$ python -q
>>> import numpy as np
>>> np.set_printoptions(precision=2, suppress=True, linewidth=200)
>>> def rd(a):
...     return np.round(a, 2) + 0
... 
>>> X = np.load("w.npy")
>>> X
array([[5., 4., 0., 0., 4., 4., 4., 0., 0., 0.],
       [4., 5., 0., 0., 4., 4., 4., 0., 0., 0.],
       [0., 0., 5., 4., 0., 0., 0., 4., 4., 4.],
       [0., 0., 4., 5., 0., 0., 0., 4., 4., 4.],
       [4., 4., 0., 0., 5., 4., 4., 0., 0., 0.],
       [4., 4., 0., 0., 4., 5., 4., 0., 0., 0.],
       [4., 4., 0., 0., 4., 4., 5., 0., 0., 0.],
       [0., 0., 4., 4., 0., 0., 0., 5., 4., 4.],
       [0., 0., 4., 4., 0., 0., 0., 4., 5., 4.],
       [0., 0., 4., 4., 0., 0., 0., 4., 4., 5.]])
>>> # 2 groups of indices that never mix
>>> W1 = np.array([[4, -5, 2],
...     [0, -1, -3],
...     [0, 3, 0],
...     [5, -5, -1],
...     [4, 4, 0],
...     [4, 3, 4],
...     [-3, 0, -1],
...     [-3, 4, 1],
...     [-1, 3, 0],
...     [1, 5, -1]])
>>> b = np.array([9, 0, 2])
>>> H = np.maximum(X @ W1 + b, 0)
>>> (H > 0).astype(int)
array([[1, 0, 1],
       [1, 1, 1],
       [1, 1, 0],
       [1, 1, 0],
       [1, 1, 1],
       [1, 1, 1],
       [1, 1, 1],
       [1, 1, 0],
       [1, 1, 0],
       [1, 1, 0]])
>>> H
array([[49.,  0., 12.],
       [45.,  3.,  7.],
       [17., 43.,  0.],
       [22., 35.,  0.],
       [49.,  8., 10.],
       [49.,  7., 14.],
       [42.,  4.,  9.],
       [14., 44.,  0.],
       [16., 43.,  0.],
       [18., 45.,  0.]])
>>> np.linalg.matrix_rank(H)
np.int64(3)
>>> basis = np.array([[1, 2], [1, 3], [1, 0]])
>>> W1 @ basis
array([[ 1, -7],
       [-4, -3],
       [ 3,  9],
       [-1, -5],
       [ 8, 20],
       [11, 17],
       [-4, -6],
       [ 2,  6],
       [ 2,  7],
       [ 5, 17]])
>>> (H @ basis).round(6).argmax(axis=1)
array([1, 1, 1, 1, 1, 1, 1, 1, 1, 1])
>>> np.flatnonzero(np.linalg.matrix_power((X != 0) + (X.T != 0) + np.eye(10), 10)[3])
array([2, 3, 7, 8, 9])
>>> rd(np.linalg.det(X))
np.float64(441.0)
>>> (X != 0).astype(int)
array([[1, 1, 0, 0, 1, 1, 1, 0, 0, 0],
       [1, 1, 0, 0, 1, 1, 1, 0, 0, 0],
       [0, 0, 1, 1, 0, 0, 0, 1, 1, 1],
       [0, 0, 1, 1, 0, 0, 0, 1, 1, 1],
       [1, 1, 0, 0, 1, 1, 1, 0, 0, 0],
       [1, 1, 0, 0, 1, 1, 1, 0, 0, 0],
       [1, 1, 0, 0, 1, 1, 1, 0, 0, 0],
       [0, 0, 1, 1, 0, 0, 0, 1, 1, 1],
       [0, 0, 1, 1, 0, 0, 0, 1, 1, 1],
       [0, 0, 1, 1, 0, 0, 0, 1, 1, 1]])
>>> rd(np.sort(np.linalg.eigvals(X).real))
array([ 1.,  1.,  1.,  1.,  1.,  1.,  1.,  1., 21., 21.])
>>> evals, V = np.linalg.eigh(X)
>>> rd(V @ np.diag(evals) @ V.T)
array([[5., 4., 0., 0., 4., 4., 4., 0., 0., 0.],
       [4., 5., 0., 0., 4., 4., 4., 0., 0., 0.],
       [0., 0., 5., 4., 0., 0., 0., 4., 4., 4.],
       [0., 0., 4., 5., 0., 0., 0., 4., 4., 4.],
       [4., 4., 0., 0., 5., 4., 4., 0., 0., 0.],
       [4., 4., 0., 0., 4., 5., 4., 0., 0., 0.],
       [4., 4., 0., 0., 4., 4., 5., 0., 0., 0.],
       [0., 0., 4., 4., 0., 0., 0., 5., 4., 4.],
       [0., 0., 4., 4., 0., 0., 0., 4., 5., 4.],
       [0., 0., 4., 4., 0., 0., 0., 4., 4., 5.]])
>>> (evals > 1e-8).sum(), (evals < -1e-8).sum()
(np.int64(10), np.int64(0))
>>> gram = X.T @ X
>>> (X @ X.T).shape
(10, 10)
>>> np.trace(gram), (X ** 2).sum()
(np.float64(890.0), np.float64(890.0))
>>> np.allclose(gram, gram.T)
True
>>> A2 = X[0, 0] * X[1:] - np.outer(X[1:, 0], X[0])
>>> A2
array([[ 0.,  9.,  0.,  0.,  4.,  4.,  4.,  0.,  0.,  0.],
       [ 0.,  0., 25., 20.,  0.,  0.,  0., 20., 20., 20.],
       [ 0.,  0., 20., 25.,  0.,  0.,  0., 20., 20., 20.],
       [ 0.,  4.,  0.,  0.,  9.,  4.,  4.,  0.,  0.,  0.],
       [ 0.,  4.,  0.,  0.,  4.,  9.,  4.,  0.,  0.,  0.],
       [ 0.,  4.,  0.,  0.,  4.,  4.,  9.,  0.,  0.,  0.],
       [ 0.,  0., 20., 20.,  0.,  0.,  0., 25., 20., 20.],
       [ 0.,  0., 20., 20.,  0.,  0.,  0., 20., 25., 20.],
       [ 0.,  0., 20., 20.,  0.,  0.,  0., 20., 20., 25.]])
>>> X[:, 0] / X[0, 0]
array([1. , 0.8, 0. , 0. , 0.8, 0.8, 0.8, 0. , 0. , 0. ])
